% python3 -q
>>> import numpy as np
>>> np.set_printoptions(precision=3, suppress=True, linewidth=160)
>>> feats = np.array([[-1, 0, -1, 1, -2],
...     [-2, 2, -2, 0, -1],
...     [1, -2, 2, 1, -2],
...     [-2, 1, 0, 2, -2],
...     [1, 0, 2, 1, -1],
...     [-7, 6, -7, 1, -5]])
>>> x0 = np.array([2, -9, 1, -6, 2])
>>> target = feats @ x0
>>> np.linalg.lstsq(feats, target)[0]
array([ 2., -9.,  1., -6.,  2.])
>>> np.round(np.linalg.pinv(feats) @ feats, 3) + 0
array([[1., 0., 0., 0., 0.],
       [0., 1., 0., 0., 0.],
       [0., 0., 1., 0., 0.],
       [0., 0., 0., 1., 0.],
       [0., 0., 0., 0., 1.]])
>>> rng = np.random.default_rng(528)
>>> target = target + 0.05 * rng.normal(size=6)
>>> target
array([-12.997, -26.008,  11.947, -29.035,  -4.066, -91.098])
>>> b, *_ = np.linalg.lstsq(feats, target)
>>> [round(float(np.linalg.norm(np.linalg.solve(feats.T @ feats + lam * np.eye(5), feats.T @ target))), 2) for lam in (0, 1, 10, 100)]
[11.23, 9.33, 7.26, 4.75]
>>> b.round()
array([ 2., -9.,  1., -6.,  2.])
>>> np.round(feats.T @ (target - feats @ b), 3) + 0
array([0., 0., 0., 0., 0.])
>>> b
array([ 2.009, -9.026,  0.96 , -5.957,  2.039])
>>> round(float(np.linalg.norm(target - feats @ b)), 3)
0.023
>>> x0 = np.array([1, -2, 0, 3, -1])
>>> np.einsum("ij,j->i", feats, x0)
array([  4,  -5,  10,   4,   5, -11])
>>> (feats * x0).sum(axis=1)
array([  4,  -5,  10,   4,   5, -11])
>>> feats @ x0
array([  4,  -5,  10,   4,   5, -11])
>>> feats @ np.ones(5)
array([ -3.,  -3.,   0.,  -1.,   3., -12.])
>>> np.sign((feats @ x0).round(6))
array([ 1, -1,  1,  1,  1, -1])
>>> np.linalg.norm(feats @ x0) <= np.linalg.norm(feats, 2) * np.linalg.norm(x0) + 1e-9
np.True_
>>> M2 = feats[0, 0] * feats[1:] - np.outer(feats[1:, 0], feats[0])
>>> M2
array([[ 0, -2,  0,  2, -3],
       [ 0,  2, -1, -2,  4],
       [ 0, -1, -2,  0, -2],
       [ 0,  0, -1, -2,  3],
       [ 0, -6,  0,  6, -9]])
>>> np.flatnonzero(~M2.round(6).any(axis=1))
array([], dtype=int64)
>>> w1 = np.array([[1, 2, 1, 2],
...     [-2, -1, -1, -2],
...     [0, -1, 0, 0],
...     [-2, -2, 1, 2],
...     [2, 2, 0, 1]])
>>> b = np.array([0, 2, 3, -3])
>>> hid = np.maximum(M2 @ w1 + b, 0)
>>> (hid > 0).astype(int)
array([[0, 0, 1, 1],
       [1, 1, 0, 0],
       [0, 1, 1, 0],
       [1, 1, 1, 0],
       [0, 0, 1, 1]])
>>> hid
array([[ 0,  0,  7,  2],
       [ 8, 13,  0,  0],
       [ 0,  1,  4,  0],
       [10, 13,  1,  0],
       [ 0,  0, 15, 12]])
>>> np.linalg.matrix_rank(hid)
np.int64(4)
>>> (hid > 0).mean(axis=0)
array([0.4, 0.6, 0.8, 0.4])
>>> basis = np.array([[1, 1], [0, 2], [-1, 0], [-2, 2]])
>>> w1 @ basis
array([[-4,  9],
       [ 3, -8],
       [ 0, -2],
       [-7, -2],
       [ 0,  8]])
>>> (hid @ basis).round(6).argmax(axis=1)
array([1, 1, 1, 1, 1])
>>> hid @ basis
array([[-11,   4],
       [  8,  34],
       [ -4,   2],
       [  9,  36],
       [-39,  24]])
